$ python3 -q
>>> import numpy as np
>>> import numpy.linalg as la
>>> np.set_printoptions(precision=2, suppress=True, linewidth=100, floatmode="fixed")
>>> tidy = lambda a: np.round(a, 2) + 0
>>> mat = np.load("test5.npy")
>>> mat
array([[ 0,  0, -2],
       [ 0,  0, -1],
       [ 0,  0,  0]])
>>> U, sig, vt = la.svd(mat)
>>> evecs = vt[:(sig > 1e-8).sum()]
>>> rng = np.random.default_rng(300887)
>>> vec = mat[0] + 3 * mat[1] + rng.integers(2) * np.eye(3)[1]
>>> vec
array([ 0.00,  1.00, -5.00])
>>> la.matrix_rank(np.vstack([mat, vec]))
np.int64(2)
>>> tidy(la.norm(vec - evecs.T @ evecs @ vec))
np.float64(1.0)
>>> np.allclose(evecs.T @ evecs @ vec, vec)
False
>>> m1 = np.load("sample9.npy")
>>> m1
array([[ 0,  0,  0,  0, -1, -1],
       [ 0, -1,  0,  1,  0, -3],
       [ 0,  0,  3,  0,  0,  0],
       [ 0,  0,  0,  0,  0,  0],
       [ 2,  0,  3,  0,  2,  0]])
>>> # looks like rank 4
>>> print(np.argsort(-la.norm(m1, axis=0).round(6), kind="stable")[:3])
[2 5 4]
>>> la.cond(m1) > 100
np.True_
>>> la.matrix_rank(m1, rtol=0.1)
np.int64(4)
>>> [round(float(x), 2) for x in la.svd(m1, compute_uv=False)[:3]]
[4.79, 3.45, 1.89]
>>> tidy(la.norm(m1, 2) / la.norm(m1))
np.float64(0.77)
>>> J = np.array([[1.0, 0.0, 0.0, 0.0, 0.0, 0.0],
...     [0.0, 0.0, 0.0, 0.0, 1.0, 0.0],
...     [0.0, 0.0, 1.0, 0.0, 0.0, 0.0],
...     [0.0, 0.0, 0.0, 1.0, 0.0, 0.0],
...     [0.0, -1.0, 0.0, 0.0, 0.0, 0.0],
...     [0.0, 0.0, 0.0, 0.0, 0.0, 1.0]])
>>> # splits into 5 blocks
>>> u = np.array([8, 9, -6, 2, -3, 8])
>>> Y = J + np.outer(u, np.eye(6)[1])
>>> print(la.matrix_rank(la.inv(Y) - la.inv(J), tol=1e-8))
1
>>> vec = np.array([1, 5, -4, 4, -2, -1])
>>> h = np.maximum(J @ vec, 0)
>>> print(J * (h > 1e-9)[:, None])
[[ 1.00  0.00  0.00  0.00  0.00  0.00]
 [ 0.00  0.00  0.00  0.00  0.00  0.00]
 [ 0.00  0.00  0.00  0.00  0.00  0.00]
 [ 0.00  0.00  0.00  1.00  0.00  0.00]
 [ 0.00 -0.00  0.00  0.00  0.00  0.00]
 [ 0.00  0.00  0.00  0.00  0.00  0.00]]
>>> np.maximum(J @ (3 * vec), 0)
array([ 3.00,  0.00,  0.00, 12.00,  0.00,  0.00])
>>> print(h)
[1.00 0.00 0.00 4.00 0.00 0.00]
>>> tidy(np.tanh(J @ vec))
array([ 0.76, -0.96, -1.00,  1.00, -1.00, -0.76])
>>> u = np.array([2, 0, 0])
>>> np.correlate(J[5], J[3], "full")
array([0.00, 0.00, 0.00, 0.00, 0.00, 0.00, 0.00, 1.00, 0.00, 0.00, 0.00])
>>> print(np.convolve(J[5], u))
[0.00 0.00 0.00 0.00 0.00 2.00 0.00 0.00]
>>> np.polyval(u, J[5])
array([0.00, 0.00, 0.00, 0.00, 0.00, 2.00])
>>> np.array([np.convolve(row, u, "same") for row in J])
array([[ 0.00,  0.00,  0.00,  0.00,  0.00,  0.00],
       [ 0.00,  0.00,  0.00,  2.00,  0.00,  0.00],
       [ 0.00,  2.00,  0.00,  0.00,  0.00,  0.00],
       [ 0.00,  0.00,  2.00,  0.00,  0.00,  0.00],
       [-2.00,  0.00,  0.00,  0.00,  0.00,  0.00],
       [ 0.00,  0.00,  0.00,  0.00,  2.00,  0.00]])
>>> vec = np.array([2, 1, 3, 4, 3, 2])
>>> (J * vec).sum(axis=1)
array([ 2.00,  3.00,  3.00,  4.00, -1.00,  2.00])
>>> J @ vec
array([ 2.00,  3.00,  3.00,  4.00, -1.00,  2.00])
>>> np.sign((J @ vec).round(6))
array([ 1.00,  1.00,  1.00,  1.00, -1.00,  1.00])
>>> vec = np.array([-2, 0, -3, 2, 2, 3])
>>> tidy(np.sort(np.abs(np.degrees(np.angle(la.eigvals(J))))))
array([ 0.00,  0.00,  0.00,  0.00, 90.00, 90.00])
>>> J.T @ (J @ vec)
array([-2.00,  0.00, -3.00,  2.00,  2.00,  3.00])
>>> tidy(la.det(J))
np.float64(1.0)
>>> data = np.load("arr.npy")
>>> data
array([[0, 1, 0],
       [0, 0, 1],
       [1, 0, 0]])
>>> proj = np.triu(np.array([[0, 2, 3], [5, 9, 7], [4, 5, 2]]), 1) + np.eye(3)
>>> Y = proj @ data @ la.inv(proj)
>>> print(tidy(la.det(Y)))
1.0
>>> Y
array([[  3.00,  -5.00,  28.00],
       [  7.00, -14.00,  78.00],
       [  1.00,  -2.00,  11.00]])
>>> np.trace(Y), np.trace(data)
(np.float64(0.0), np.int64(0))
>>> print(np.kron(np.eye(2, dtype=int), Y))
[[  3.00  -5.00  28.00   0.00  -0.00   0.00]
 [  7.00 -14.00  78.00   0.00  -0.00   0.00]
 [  1.00  -2.00  11.00   0.00  -0.00   0.00]
 [  0.00  -0.00   0.00   3.00  -5.00  28.00]
 [  0.00  -0.00   0.00   7.00 -14.00  78.00]
 [  0.00  -0.00   0.00   1.00  -2.00  11.00]]
>>> print(tidy(la.det(2 * Y)), tidy(la.det(Y)))
8.0 1.0
>>> tidy(la.det(Y.T))
np.float64(1.0)
>>> vec = np.array([0, -1, 2])
>>> target = data @ vec
>>> c, lr = np.zeros(3), 1 / la.norm(data, 2) ** 2
>>> for i in range(12):
...     c -= lr * data.T @ (data @ c - target)
...     if i % 2 == 0: print(i, round(la.norm(data @ c - target), 2))
... 
0 0.0
2 0.0
4 0.0
6 0.0
8 0.0
10 0.0
>>> print(tidy(la.cond(data)))
1.0
>>> Y = np.array([[-1, -4, 3], [-1, 3, -2], [1, -1, -3]])
>>> print(la.matrix_rank(np.vstack([data, Y.T])))
3
>>> np.einsum("ij->j", data)
array([1, 1, 1])
>>> np.einsum("ik,kj->ji", data, Y)
array([[-1,  1, -1],
       [ 3, -1, -4],
       [-2, -3,  3]])
>>> O = data.astype(float).copy()
>>> for j in range(3):
...     O[:, j] -= O[:, :j] @ (O[:, :j].T @ O[:, j])
...     O[:, j] /= la.norm(O[:, j])
... 
>>> O.T @ O
array([[1.00, 0.00, 0.00],
       [0.00, 1.00, 0.00],
       [0.00, 0.00, 1.00]])
>>> M = np.array([[1.0, 0.7, 0.49, 0.34, 0.24],
...     [0.7, 1.0, 0.7, 0.49, 0.34],
...     [0.49, 0.7, 1.0, 0.7, 0.49],
...     [0.34, 0.49, 0.7, 1.0, 0.7],
...     [0.24, 0.34, 0.49, 0.7, 1.0]])
>>> M
array([[1.00, 0.70, 0.49, 0.34, 0.24],
       [0.70, 1.00, 0.70, 0.49, 0.34],
       [0.49, 0.70, 1.00, 0.70, 0.49],
       [0.34, 0.49, 0.70, 1.00, 0.70],
       [0.24, 0.34, 0.49, 0.70, 1.00]])
>>> # symmetric, so the eigenvalues are real
>>> vec = np.ones(5)
>>> for _ in range(6):
...     vec = M @ vec
...     vec /= la.norm(vec)
...     print(round(vec @ M @ vec, 2))
... 
3.1
3.1
3.1
3.1
3.1
3.1
>>> tidy(la.eigvalsh(M)[-1])
np.float64(3.1)
>>> tidy(vec)
array([0.39, 0.47, 0.50, 0.47, 0.39])
>>> Lm = la.cholesky(M)
>>> M / np.sqrt(np.outer(np.diag(M), np.diag(M)))
array([[1.00, 0.70, 0.49, 0.34, 0.24],
       [0.70, 1.00, 0.70, 0.49, 0.34],
       [0.49, 0.70, 1.00, 0.70, 0.49],
       [0.34, 0.49, 0.70, 1.00, 0.70],
       [0.24, 0.34, 0.49, 0.70, 1.00]])
>>> tidy(np.diag(Lm) ** 2)
array([1.00, 0.51, 0.51, 0.51, 0.51])
>>> tidy(Lm)
array([[1.00, 0.00, 0.00, 0.00, 0.00],
       [0.70, 0.71, 0.00, 0.00, 0.00],
       [0.49, 0.50, 0.71, 0.00, 0.00],
       [0.34, 0.35, 0.50, 0.71, 0.00],
       [0.24, 0.24, 0.35, 0.50, 0.71]])
>>> tidy(np.prod(np.diag(Lm)) ** 2), tidy(la.det(M))
(np.float64(0.07), np.float64(0.07))
>>> rk = la.matrix_rank(m1)
>>> rk
np.int64(4)
>>> N = la.svd(m1)[2][rk:].T
>>> np.allclose(m1 @ N, 0)
True
>>> [int(la.matrix_rank(m1[:i])) for i in range(1, len(m1) + 1)]
[1, 2, 3, 3, 4]
>>> W0 = np.load("dump.npy")
>>> W0
array([[0, 2, 2],
       [0, 0, 1],
       [0, 0, 0]])
>>> ang = np.radians(135)
>>> r_ = np.eye(3)
>>> r_[1, 1] = r_[0, 0] = np.cos(ang)
>>> r_[1, 0], r_[0, 1] = -np.sin(ang), np.sin(ang)
>>> print(tidy(r_))
[[-0.71  0.71  0.00]
 [-0.71 -0.71  0.00]
 [ 0.00  0.00  1.00]]
>>> Y = W0 @ r_.T
>>> np.allclose(W0 @ W0.T, Y @ Y.T)
True
>>> print(tidy(la.matrix_power(M, 4)))
[[14.70 17.37 18.09 16.87 13.99]
 [17.37 20.63 21.62 20.27 16.87]
 [18.09 21.62 22.87 21.62 18.09]
 [16.87 20.27 21.62 20.63 17.37]
 [13.99 16.87 18.09 17.37 14.70]]
>>> np.allclose(M, M.T)
True
>>> np.trace(M)
np.float64(5.0)
>>> tidy(np.sort(np.abs(la.eigvals(M))))
array([0.19, 0.25, 0.43, 1.02, 3.10])
>>> np.allclose(M @ M.T, M.T @ M)
True
>>> tidy(M @ M)
array([[1.90, 1.99, 1.83, 1.53, 1.20],
       [1.99, 2.34, 2.25, 1.95, 1.53],
       [1.83, 2.25, 2.46, 2.25, 1.83],
       [1.53, 1.95, 2.25, 2.34, 1.99],
       [1.20, 1.53, 1.83, 1.99, 1.90]])
>>> U, sig, vt = la.svd(W0)
>>> tidy(sig)
array([2.92, 0.68, 0.00])
>>> Y = U[:, :2] @ np.diag(sig[:2]) @ vt[:2]
>>> tidy(la.norm(W0 - Y, 2)), sig[2]
(np.float64(0.0), np.float64(0.0))
>>> print(tidy(Y))
[[0.00 2.00 2.00]
 [0.00 0.00 1.00]
 [0.00 0.00 0.00]]
>>> la.matrix_rank(W0, rtol=0.1)
np.int64(2)
>>> tidy(la.norm(W0, 2) / la.norm(W0))
np.float64(0.97)
>>> arr = np.abs(np.array([[-2, 5, -2, -2], [-1, 4, -4, 2], [-4, 0, -4, -5], [-4, -5, -5, 5]])) + np.eye(4)
>>> arr = arr / arr.sum(axis=1, keepdims=True)
>>> tidy(arr)
array([[0.25, 0.42, 0.17, 0.17],
       [0.08, 0.42, 0.33, 0.17],
       [0.29, 0.00, 0.36, 0.36],
       [0.20, 0.25, 0.25, 0.30]])
>>> tidy(np.diff(arr, axis=0))
array([[-0.17,  0.00,  0.17,  0.00],
       [ 0.20, -0.42,  0.02,  0.19],
       [-0.09,  0.25, -0.11, -0.06]])
>>> print(la.matrix_rank(arr))
4
>>> print(tidy(la.norm(arr)))
1.1
>>> tidy(arr.sum(axis=1))
array([1.00, 1.00, 1.00, 1.00])
>>> tidy(arr.sum(axis=0))
array([0.82, 1.08, 1.11, 0.99])
>>> u = np.array([-9, -5, -2, -8])
>>> Y = arr + np.outer(u, np.eye(4)[1])
>>> tidy(la.det(Y) / la.det(arr)), tidy(1 + la.solve(arr, u)[1])
(np.float64(-18.85), np.float64(-18.85))
>>> la.matrix_rank(la.inv(Y) - la.inv(arr), tol=1e-8)
np.int64(1)
>>> Y = la.inv(arr)
>>> print(tidy(arr @ Y))
[[1.00 0.00 0.00 0.00]
 [0.00 1.00 0.00 0.00]
 [0.00 0.00 1.00 0.00]
 [0.00 0.00 0.00 1.00]]
>>> print(tidy(Y))
[[ 5.63 -1.87  3.50 -6.25]
 [ 0.82  0.52 -2.10  1.75]
 [-0.37  4.12  3.50 -6.25]
 [-4.13 -2.63 -3.50 11.25]]
>>> X = np.array([[2, 2, 2, 0], [3, 2, 1, 3], [14, 10, 6, 12]])
>>> Y = X / la.norm(X, axis=1, keepdims=True)
>>> C2 = Y @ Y.T
>>> print((np.abs(C2) > 0.9).astype(int))
[[1 0 0]
 [0 1 1]
 [0 1 1]]
>>> print(np.argwhere(np.triu(np.abs(C2) > 0.95, 1)))
[[1 2]]
>>> tidy(np.degrees(np.arccos(np.clip(C2[0, 1], -1, 1))))
np.float64(43.75)
>>> print((C2 - 2 * np.eye(3)).round(6).argmax(axis=1))
[2 2 1]
>>> tidy(la.svd(mat, compute_uv=False))
array([2.24, 0.00, 0.00])
>>> mat[:, 2] @ mat[:, 1]
np.int64(0)
>>> tidy(la.pinv(mat))
array([[ 0.00,  0.00,  0.00],
       [ 0.00,  0.00,  0.00],
       [-0.40, -0.20,  0.00]])
>>> mat @ mat.T
array([[4, 2, 0],
       [2, 1, 0],
       [0, 0, 0]])
